In [1]: import numpy as np

In [2]: from numpy import linalg as LA

In [3]: np.set_printoptions(precision=1, suppress=True, linewidth=160, sign=" ")

In [4]: rd = lambda a: np.round(a, 1) + 0

In [5]: arr = np.load("x.npy")

In [6]: rd(arr)
Out[6]: 
array([[-0.5,  0.3, -1. ],
       [ 0.3,  0.9, -0.1],
       [-1. , -0.1, -1.4]])

In [7]: # rank 2

In [8]: rk = LA.matrix_rank(arr)

In [9]: print(rk)
2

In [10]: null = LA.svd(arr)[2][rk:].T

In [11]: print([int(LA.matrix_rank(np.delete(arr, i, axis=0))) for i in range(3)])
[2, 2, 2]

In [12]: null.shape
Out[12]: (3, 1)

In [13]: [int(LA.matrix_rank(arr[:i])) for i in range(1, len(arr) + 1)]
Out[13]: [1, 2, 2]

In [14]: rd(arr @ null)
Out[14]: 
array([[ 0.],
       [ 0.],
       [ 0.]])

In [15]: P = np.triu(np.array([[-5, 3, -1], [-2, -4, -1], [-3, 4, 1]]), 1) + np.eye(3)

In [16]: B = P @ arr @ LA.inv(P)

In [17]: rd(np.trace(B)), np.trace(arr)
Out[17]: (np.float64(-1.0), np.float64(-1.0))

In [18]: rd(LA.eigvalsh(arr).min())
Out[18]: np.float64(-2.0)

In [19]: np.all(LA.eigvalsh(arr) > 0)
Out[19]: np.False_

In [20]: print([round(float(LA.det(arr[:i, :i])), 2) + 0 for i in range(1, 4)])
[-0.48, -0.53, 0.0]

In [21]: print([round(float(x), 1) for x in LA.svd(arr, compute_uv=False)[:3]])
[2.0, 1.0, 0.0]

In [22]: LA.matrix_rank(arr, rtol=0.1)
Out[22]: np.int64(2)

In [23]: vals, V = LA.eigh(arr)

In [24]: x0 = np.array([-3, 1, 3])

In [25]: rd(V * np.maximum(vals, 0) @ V.T)
Out[25]: 
array([[ 0.1,  0.3,  0. ],
       [ 0.3,  0.9, -0.1],
       [ 0. , -0.1,  0. ]])

In [26]: rd(np.abs(arr).sum(axis=1).max()), np.abs(vals).max()
Out[26]: (np.float64(2.4), np.float64(2.0))
